% python3 -q
>>> import numpy as np
>>> np.set_printoptions(suppress=True, linewidth=100)
>>> rnd = lambda a: np.round(a, 4) + 0
>>> E = np.load("mat.npy")
>>> E
array([[6., 0., 0., 5., 0., 5., 0., 5.],
       [0., 6., 5., 0., 5., 0., 5., 0.],
       [0., 5., 6., 0., 5., 0., 5., 0.],
       [5., 0., 0., 6., 0., 5., 0., 5.],
       [0., 5., 5., 0., 6., 0., 5., 0.],
       [5., 0., 0., 5., 0., 6., 0., 5.],
       [0., 5., 5., 0., 5., 0., 6., 0.],
       [5., 0., 0., 5., 0., 5., 0., 6.]])
>>> ang = np.radians(53)
>>> Rm = np.eye(8)
>>> Rm[4, 4] = Rm[7, 7] = np.cos(ang)
>>> Rm[4, 7], Rm[7, 4] = -np.sin(ang), np.sin(ang)
>>> rnd(Rm)
array([[ 1.    ,  0.    ,  0.    ,  0.    ,  0.    ,  0.    ,  0.    ,  0.    ],
       [ 0.    ,  1.    ,  0.    ,  0.    ,  0.    ,  0.    ,  0.    ,  0.    ],
       [ 0.    ,  0.    ,  1.    ,  0.    ,  0.    ,  0.    ,  0.    ,  0.    ],
       [ 0.    ,  0.    ,  0.    ,  1.    ,  0.    ,  0.    ,  0.    ,  0.    ],
       [ 0.    ,  0.    ,  0.    ,  0.    ,  0.6018,  0.    ,  0.    , -0.7986],
       [ 0.    ,  0.    ,  0.    ,  0.    ,  0.    ,  1.    ,  0.    ,  0.    ],
       [ 0.    ,  0.    ,  0.    ,  0.    ,  0.    ,  0.    ,  1.    ,  0.    ],
       [ 0.    ,  0.    ,  0.    ,  0.    ,  0.7986,  0.    ,  0.    ,  0.6018]])
>>> A2 = E @ Rm.T
>>> rnd(np.linalg.det(Rm)), rnd(np.trace(Rm))
(np.float64(1.0), np.float64(7.2036))
>>> rnd(np.abs(A2 - E).max(axis=0))
array([0.    , 0.    , 0.    , 0.    , 4.7918, 0.    , 0.    , 4.7918])
>>> K = np.load("out19.npy")
>>> K
array([[ 0, -1, -2,  2,  3,  0,  3,  1, -3],
       [ 1,  2, -1,  3,  1, -3, -3, -2, -3],
       [-3,  2, -3,  2, -1,  1, -1,  0, -2],
       [-3, -7,  1, -7,  0,  9, 12,  7,  6]])
>>> print(np.linalg.matrix_rank(K, rtol=0.1))
3
>>> rnd(np.linalg.norm(K, 2) / np.linalg.norm(K))
np.float64(0.9326)
>>> np.linalg.cond(K) > 100
np.True_
>>> r0 = np.array([2, 1, 3, 2, 0, 0, 0, 0])
>>> A2 = E + np.outer(r0, np.eye(8)[2])
>>> A2
array([[6., 0., 2., 5., 0., 5., 0., 5.],
       [0., 6., 6., 0., 5., 0., 5., 0.],
       [0., 5., 9., 0., 5., 0., 5., 0.],
       [5., 0., 2., 6., 0., 5., 0., 5.],
       [0., 5., 5., 0., 6., 0., 5., 0.],
       [5., 0., 0., 5., 0., 6., 0., 5.],
       [0., 5., 5., 0., 5., 0., 6., 0.],
       [5., 0., 0., 5., 0., 5., 0., 6.]])
>>> x0 = np.array([1, 2, 0, -5, 1, 0, -1, -3, -5])
>>> K @ np.eye(9)[4]
array([ 3.,  1., -1.,  0.])
>>> np.linalg.norm(K @ x0) <= np.linalg.norm(K, 2) * np.linalg.norm(x0) + 1e-9
np.True_
>>> print(np.einsum("ij,j->i", K, x0))
[  0  15   1 -45]
>>> Uu, sig, Vh = np.linalg.svd(K)
>>> np.argmax(sig[:-1] / (sig[1:] + 1e-6)) + 1
np.int64(3)
>>> A2 = Uu[:, :3] @ np.diag(sig[:3]) @ Vh[:3]
>>> print(rnd(np.abs(K - A2).max()))
0.0
>>> print(np.linalg.matrix_rank(K, rtol=0.05))
3
>>> r = np.linalg.matrix_rank(K)
>>> r
np.int64(3)
>>> N = np.linalg.svd(K)[2][r:].T
>>> print(np.allclose(K @ N, 0))
True
>>> rnd(K @ N)
array([[0., 0., 0., 0., 0., 0.],
       [0., 0., 0., 0., 0., 0.],
       [0., 0., 0., 0., 0., 0.],
       [0., 0., 0., 0., 0., 0.]])
>>> [int(np.linalg.matrix_rank(K[:, :j + 1])) for j in range(9)]
[1, 2, 3, 3, 3, 3, 3, 3, 3]
>>> J = np.loadtxt("run12.csv", delimiter=",")
>>> print(J)
[[ 28.611   -1.6524  -1.3662   3.2363   0.3804   0.0547   0.3501  -7.0909]
 [  5.9831  -2.0989  -2.1043  -1.9643   0.2788  -0.3155   0.6475  18.4409]
 [ 22.5512  -1.8987   2.3677   1.0661   0.2216  -0.0724  -0.2868   3.6256]
 [ 11.524   -7.7056   1.3608   2.1268  -0.0323  -0.0789  -0.4697   8.4342]
 [-15.4764  -1.1283   1.8482  -2.1476  -0.1108   0.0062  -0.9504  -5.8035]
 [ -1.9981  -0.1976   0.2719   1.9852   0.1738  -0.1668   0.3745   2.7617]
 [ 37.7267  -8.9725  -1.5028  -2.4011  -0.047   -0.0425  -0.7856  -9.4547]
 [-34.8051   2.5195   0.2198  -0.775    0.3764  -0.1876   0.2054  -1.1221]
 [ -9.6376   7.5352   1.3197  -1.0292  -0.2497   0.0451  -0.3854   2.1188]
 [-15.1043  -5.7646  -0.5189   1.3486  -0.015   -0.1479   1.1057 -10.0169]
 [-34.5563  -4.636    1.418   -4.411   -0.4867   0.0799   0.97    -4.0211]
 [ 15.7906  -0.0236  -0.8992   1.0806   0.1024   0.0367  -0.1754   4.3608]
 [ 20.403   -9.3273  -1.2588  -4.4332   0.0843  -0.0942  -0.5858  -9.4728]]
>>> x0 = np.array([3, 6, 5, -5, -2, -3, -2, 1])
>>> y = J @ x0
>>> print(rnd(np.linalg.solve(J.T @ J, J.T @ y)))
[ 3.  6.  5. -5. -2. -3. -2.  1.]
>>> rnd(np.linalg.lstsq(J, y)[0])
array([ 3.,  6.,  5., -5., -2., -3., -2.,  1.])
>>> rng = np.random.default_rng(822410)
>>> y = y + 0.05 * rng.normal(size=13)
>>> print(rnd(y))
[  44.2133   22.2227   66.727    -5.7672  -36.9837  -13.597    56.1986  -86.0606   31.348
 -100.9098 -107.6461   41.7324   12.9445]
>>> c, *_ = np.linalg.lstsq(J, y)
>>> print(c.round())
[ 3.  6.  5. -5. -2. -3. -2.  1.]
>>> rnd(c)
array([ 3.0009,  6.0029,  4.9862, -4.987 , -2.1621, -3.3493, -2.008 ,  0.9983])
>>> P = J @ np.linalg.solve(J.T @ J, J.T)
>>> np.linalg.matrix_rank(np.eye(13) - P)
np.int64(5)
>>> rnd(np.trace(P))
np.float64(8.0)
>>> w1 = np.array([[-2, 3, 2, 2],
...     [-1, -3, -3, 3],
...     [-3, 2, 2, 1],
...     [-2, -3, 0, -3],
...     [2, 3, -1, 2],
...     [0, -3, 3, 2],
...     [0, -2, 1, 0],
...     [-2, 2, 2, -1]])
>>> c = np.array([-2, -3, 0, -1])
>>> hid = np.maximum(J @ w1 + c, 0)
>>> (hid > 0).astype(int)
array([[0, 1, 1, 1],
       [0, 1, 1, 0],
       [0, 1, 1, 1],
       [0, 1, 1, 0],
       [1, 0, 0, 0],
       [0, 0, 1, 0],
       [0, 1, 1, 1],
       [1, 0, 0, 0],
       [1, 0, 0, 1],
       [1, 0, 0, 0],
       [1, 0, 0, 0],
       [0, 1, 1, 1],
       [0, 1, 1, 1]])
>>> rnd((hid > 0).mean(axis=0))
array([0.3846, 0.5385, 0.6154, 0.4615])
>>> cent = np.array([[4, 0, 2], [4, 0, 3], [0, 5, 0], [5, 4, 1]])
>>> (hid @ cent).round(6).argmax(axis=1)
array([0, 1, 0, 1, 0, 1, 0, 0, 0, 0, 0, 0, 0])
>>> A2 = np.c_[J[:, :4] @ np.array([[1, 1, 2, 1], [0, -3, 3, -3], [1, 1, -2, 0], [1, 3, -1, -1]]), np.array([3, 3, 0, -2, 3, -3, -1, -3, 1, 1, -3, 1, -3])]
>>> rnd(A2)
array([[ 30.4811,  41.9109,  51.7609,  30.3319,   3.    ],
       [  1.9145,   4.2826,  11.8424,  14.2441,   3.    ],
       [ 25.985 ,  33.8133,  33.6048,  27.1812,   0.    ],
       [ 15.0116,  42.382 ,  -4.9172,  32.514 ,  -2.    ],
       [-15.7758, -16.6861, -35.8865,  -9.9439,   3.    ],
       [  0.259 ,   4.8222,  -7.118 ,  -3.3905,  -3.    ],
       [ 33.8228,  55.9381,  53.9426,  67.0453,  -1.    ],
       [-35.3603, -44.4688, -61.7163, -41.5886,  -3.    ],
       [ -9.3471, -34.0111,   1.7202, -31.214 ,   1.    ],
       [-14.2746,   5.7164, -47.8132,   0.8409,   1.    ],
       [-37.5493, -32.4633, -81.4456, -16.2373,  -3.    ],
       [ 15.972 ,  18.204 ,  32.2282,  14.7808,   1.    ],
       [ 14.711 ,  33.8265,  19.7749,  52.8181,  -3.    ]])
>>> print(np.linalg.matrix_rank(np.c_[J, A2]))
9
>>> rnd(np.linalg.norm(np.linalg.qr(J)[0].T @ A2, axis=0) ** 2 / ((A2 ** 2).sum(axis=0) + 1e-12))
array([1.    , 1.    , 1.    , 1.    , 0.2432])
>>> np.linalg.matrix_rank(A2)
np.int64(5)
>>> Uu, sig, Vh = np.linalg.svd(E)
>>> rnd(sig)
array([21., 21.,  1.,  1.,  1.,  1.,  1.,  1.])
>>> np.argmax(sig[:-1] / (sig[1:] + 1e-6)) + 1
np.int64(2)
>>> A2 = Uu[:, :2] @ np.diag(sig[:2]) @ Vh[:2]
>>> rnd(np.linalg.norm(E - A2) / np.linalg.norm(E))
np.float64(0.0822)
>>> np.linalg.matrix_rank(E, rtol=0.05)
np.int64(2)
>>> arr = np.load("sample19.npy")
>>> arr
array([[ 8.,  9.,  0.,  0.,  3.,  3.,  9.,  0.,  0.],
       [ 9.,  8.,  0.,  0.,  3.,  3.,  9.,  0.,  0.],
       [ 0.,  0., -1.,  0.,  0.,  0.,  0.,  0.,  0.],
       [ 0.,  0.,  0., -1.,  0.,  0.,  0.,  0.,  0.],
       [ 3.,  3.,  0.,  0.,  0.,  1.,  3.,  0.,  0.],
       [ 3.,  3.,  0.,  0.,  1.,  0.,  3.,  0.,  0.],
       [ 9.,  9.,  0.,  0.,  3.,  3.,  8.,  0.,  0.],
       [ 0.,  0.,  0.,  0.,  0.,  0.,  0., -1.,  0.],
       [ 0.,  0.,  0.,  0.,  0.,  0.,  0.,  0., -1.]])
>>> A2 = arr / np.linalg.norm(arr, axis=1, keepdims=True)
>>> C2 = A2 @ A2.T
>>> np.argwhere(np.triu(np.abs(C2) > 0.95, 1))
array([[0, 1],
       [0, 4],
       [0, 5],
       [0, 6],
       [1, 4],
       [1, 5],
       [1, 6],
       [4, 5],
       [4, 6],
       [5, 6]])
>>> (C2 - 2 * np.eye(9)).round(6).argmax(axis=1)
array([1, 0, 0, 0, 0, 0, 0, 0, 0])
>>> Uu, sig, Vh = np.linalg.svd(arr)
>>> np.argmax(sig[:-1] / (sig[1:] + 1e-6)) + 1
np.int64(1)
>>> rnd(sig)
array([28.,  1.,  1.,  1.,  1.,  1.,  1.,  1.,  1.])
>>> A2 = Uu[:, :1] @ np.diag(sig[:1]) @ Vh[:1]
>>> print(np.abs(arr - A2).max())
1.0
>>> np.linalg.matrix_rank(arr, rtol=0.05)
np.int64(1)
>>> feats = np.load("arr.npy")
>>> feats
array([[ 1.,  0.,  0.,  0.],
       [ 0.,  4.,  2.,  1.],
       [ 0.,  0., -6.,  8.],
       [ 0.,  8.,  9.,  8.]])
>>> z = rng.permutation(4)
>>> A2 = feats[:, z] * rng.choice([-1, 1], 4)
>>> A2
array([[-0.,  0.,  0.,  1.],
       [-4.,  2.,  1.,  0.],
       [-0., -6.,  8.,  0.],
       [-8.,  9.,  8.,  0.]])
>>> Uu, _, Vh = np.linalg.svd(feats.T @ A2)
>>> rnd(Uu @ Vh)
array([[ 0.,  0.,  0.,  1.],
       [-1.,  0.,  0.,  0.],
       [ 0.,  1.,  0.,  0.],
       [ 0.,  0.,  1.,  0.]])
>>> rnd(np.linalg.lstsq(feats, A2)[0])
array([[ 0.,  0.,  0.,  1.],
       [-1.,  0.,  0.,  0.],
       [ 0.,  1.,  0.,  0.],
       [ 0.,  0.,  1.,  0.]])
>>> r0 = np.array([0, 3])
>>> print(np.array([np.convolve(row, r0, "same") for row in feats]))
[[  0.   3.   0.   0.]
 [  0.   0.  12.   6.]
 [  0.   0.   0. -18.]
 [  0.   0.  24.  27.]]
>>> mat = np.loadtxt("case1.csv", delimiter=",")
>>> mat
array([[ 4.,  0.,  3.,  6., -4., -5., -1., -3.,  3.],
       [ 0., -4.,  1., -3., -2., -6.,  1., -2., -4.],
       [ 3.,  1.,  0.,  5.,  1.,  1., -2., -4., -1.],
       [ 6., -3.,  5.,  4., -6.,  3.,  3., -5., -1.],
       [-4., -2.,  1., -6.,  2.,  5., -1., -3.,  1.],
       [-5., -6.,  1.,  3.,  5., -6., -1.,  1., -5.],
       [-1.,  1., -2.,  3., -1., -1.,  0.,  5., -1.],
       [-3., -2., -4., -5., -3.,  1.,  5.,  0.,  4.],
       [ 3., -4., -1., -1.,  1., -5., -1.,  4., -4.]])
>>> rnd(np.linalg.eigvalsh(mat).min())
np.float64(-16.3912)
>>> ang = np.radians(90)
>>> Rm = np.eye(9)
>>> Rm[7, 7] = Rm[5, 5] = np.cos(ang)
>>> Rm[7, 5], Rm[5, 7] = -np.sin(ang), np.sin(ang)
>>> rnd(Rm)
array([[ 1.,  0.,  0.,  0.,  0.,  0.,  0.,  0.,  0.],
       [ 0.,  1.,  0.,  0.,  0.,  0.,  0.,  0.,  0.],
       [ 0.,  0.,  1.,  0.,  0.,  0.,  0.,  0.,  0.],
       [ 0.,  0.,  0.,  1.,  0.,  0.,  0.,  0.,  0.],
       [ 0.,  0.,  0.,  0.,  1.,  0.,  0.,  0.,  0.],
       [ 0.,  0.,  0.,  0.,  0.,  0.,  0.,  1.,  0.],
       [ 0.,  0.,  0.,  0.,  0.,  0.,  1.,  0.,  0.],
       [ 0.,  0.,  0.,  0.,  0., -1.,  0.,  0.,  0.],
       [ 0.,  0.,  0.,  0.,  0.,  0.,  0.,  0.,  1.]])
>>> A2 = mat @ Rm.T
>>> np.allclose(mat @ mat.T, A2 @ A2.T)
True
>>> rnd(np.linalg.svd(mat, compute_uv=False)), rnd(np.linalg.svd(A2, compute_uv=False))
(array([17.323 , 16.3912, 11.7512, 10.1192,  7.0047,  6.0163,  3.7696,  3.2003,  1.7421]), array([17.323 , 16.3912, 11.7512, 10.1192,  7.0047,  6.0163,  3.7696,  3.2003,  1.7421]))
>>> np.allclose(np.linalg.norm(mat, axis=1), np.linalg.norm(A2, axis=1))
True
>>> x0 = np.array([-2, 1, 2, -1, -1, 0, -1, -2, 2])
>>> y = mat @ x0
>>> print(y)
[  9.  -2.  -3.   2.  21. -13. -15.   7. -27.]
>>> rnd(np.linalg.solve(mat, mat[:, 1]))
array([0., 1., 0., 0., 0., 0., 0., 0., 0.])
>>> print(rnd(np.linalg.solve(mat, 2 * y)))
[-4.  2.  4. -2. -2.  0. -2. -4.  4.]
>>> rnd(np.linalg.solve(mat.T, mat[6]))
array([0., 0., 0., 0., 0., 0., 1., 0., 0.])
>>> print(rnd(np.linalg.solve(mat, y + mat[:, 0])))
[-1.  1.  2. -1. -1.  0. -1. -2.  2.]
>>> z = rng.permutation(9)
>>> z
array([8, 7, 1, 4, 0, 3, 2, 5, 6])
>>> A2 = mat[z][:, z]
>>> A2
array([[-4.,  4., -4.,  1.,  3., -1., -1., -5., -1.],
       [ 4.,  0., -2., -3., -3., -5., -4.,  1.,  5.],
       [-4., -2., -4., -2.,  0., -3.,  1., -6.,  1.],
       [ 1., -3., -2.,  2., -4., -6.,  1.,  5., -1.],
       [ 3., -3.,  0., -4.,  4.,  6.,  3., -5., -1.],
       [-1., -5., -3., -6.,  6.,  4.,  5.,  3.,  3.],
       [-1., -4.,  1.,  1.,  3.,  5.,  0.,  1., -2.],
       [-5.,  1., -6.,  5., -5.,  3.,  1., -6., -1.],
       [-1.,  5.,  1., -1., -1.,  3., -2., -1.,  0.]])
>>> np.allclose(A2, mat)
False
>>> print(np.diag(A2))
[-4.  0. -4.  2.  4.  4.  0. -6.  0.]
>>> np.trace(A2)
np.float64(-4.0)
>>> w1 = np.array([[0, 8],
...     [3, 4],
...     [9, 7],
...     [3, 0],
...     [1, 2],
...     [1, 1],
...     [8, 7],
...     [3, 9],
...     [1, 7]])
>>> c = np.array([2, 3])
>>> hid = np.maximum(mat @ w1 + c, 0)
>>> print((hid > 0).astype(int))
[[1 1]
 [0 0]
 [0 0]
 [1 1]
 [0 0]
 [0 0]
 [1 1]
 [0 1]
 [0 1]]
>>> rnd((hid > 0).mean(axis=0))
array([0.3333, 0.5556])
>>> cent = np.array([[2, 2, 2], [2, 2, 2]])
>>> (hid @ cent).round(6).argmax(axis=1)
array([0, 0, 0, 0, 0, 0, 0, 0, 0])
>>> w1 @ cent
array([[16, 16, 16],
       [14, 14, 14],
       [32, 32, 32],
       [ 6,  6,  6],
       [ 6,  6,  6],
       [ 4,  4,  4],
       [30, 30, 30],
       [24, 24, 24],
       [16, 16, 16]])
